% python3 -q
>>> import numpy as np
>>> np.set_printoptions(precision=4, suppress=True, linewidth=200, legacy="1.25")
>>> J = np.loadtxt("data.csv", delimiter=",")
>>> J
array([[-0.9417, -0.3363],
       [-0.3363,  0.9417]])
>>> np.linalg.matrix_rank(J)
2
>>> J.sum(axis=1)
array([-1.2781,  0.6054])
>>> J.sum(axis=0)
array([-1.2781,  0.6054])
>>> np.diff(J, axis=0)
array([[0.6054, 1.2781]])
>>> J[:, 2]
Traceback (most recent call last):
  File "<python-input-8>", line 1, in <module>
    J[:, 2]
    ~^^^^^^
IndexError: index 2 is out of bounds for axis 1 with size 2
>>> J.mean(axis=0)
array([-0.639 ,  0.3027])
>>> np.linalg.rank(J)
Traceback (most recent call last):
  File "<python-input-10>", line 1, in <module>
    np.linalg.rank(J)
    ^^^^^^^^^^^^^^
AttributeError: module 'numpy.linalg' has no attribute 'rank'
>>> [round(float(np.linalg.det(J[:i, :i])), 2) + 0 for i in range(1, 3)]
[-0.94, -1.0]
>>> np.all(np.linalg.eigvalsh(J) > 0)
False
>>> try:
...     np.linalg.cholesky(J)
... except np.linalg.LinAlgError as e:
...     print("failed:", e)
... 
failed: Matrix is not positive definite
>>> M2 = J / np.linalg.norm(J, axis=1, keepdims=True)
>>> gram = M2 @ M2.T
>>> np.linalg.norm(M2, axis=1)
array([1., 1.])
>>> gram.round(4) + 0
array([[1., 0.],
       [0., 1.]])
>>> np.argwhere(np.triu(np.abs(gram) > 0.95, 1))
array([], shape=(0, 2), dtype=int64)
>>> np.degrees(np.arccos(np.clip(gram[0, 1], -1, 1)))
90.0
>>> E = np.loadtxt("m.csv", delimiter=",")
>>> E
array([[ 0.0102, -1.0932, 30.5301, 29.9703],
       [-1.036 ,  0.54  , 30.1874, 30.4957],
       [-0.4026,  0.31  , 30.0074, 31.3682],
       [-0.4761,  0.4521, 31.4876, 29.1714],
       [ 0.8328,  0.3303, 30.9418, 30.6424],
       [-0.5414,  1.4123, 30.8014, 29.1599],
       [-1.3302,  1.3869, 31.0342, 30.4323],
       [ 1.3203, -0.0005, 29.5823, 29.9944],
       [-0.9297, -1.4395, 30.6547, 29.0063],
       [ 1.7506, -0.7062, 29.3328, 28.2898],
       [-0.0006, -0.5211, 29.2663, 32.2453],
       [ 1.0618,  0.7704, 28.8256, 29.5894],
       [-1.3838,  0.1971, 30.949 , 30.8695],
       [-0.4566,  1.0882, 31.2953, 29.7945],
       [-1.5927, -0.8036, 29.9406, 31.0841],
       [ 0.1742, -0.1646, 29.7433, 29.3703],
       [ 0.4702, -0.1557, 30.7453, 29.1536],
       [ 0.5199,  0.138 , 29.4329, 29.5948],
       [-0.1908,  0.0567, 29.8569, 29.0529],
       [ 1.7437, -0.8019, 30.6442, 30.1174],
       [ 0.4037,  0.8202, 30.189 , 29.7403],
       [ 0.458 ,  0.4333, 29.6365, 30.3436],
       [-0.1977, -0.4289, 30.4863, 31.6119]])
>>> gram = np.cov(E, rowvar=False)
>>> np.median(E, axis=0)
array([-0.0006,  0.138 , 30.189 , 29.9703])
>>> np.argwhere(np.triu(np.abs(np.corrcoef(E.T)) > 0.8, 1))
array([], shape=(0, 2), dtype=int64)
>>> E.std(axis=0)
array([0.9252, 0.7441, 0.695 , 0.9354])
>>> np.polyfit(E[:, 1], E[:, 3], 1)
array([-0.0477, 30.0515])
>>> np.corrcoef(E.T)
array([[ 1.    , -0.1678, -0.4318, -0.3122],
       [-0.1678,  1.    ,  0.2014, -0.0379],
       [-0.4318,  0.2014,  1.    , -0.042 ],
       [-0.3122, -0.0379, -0.042 ,  1.    ]])
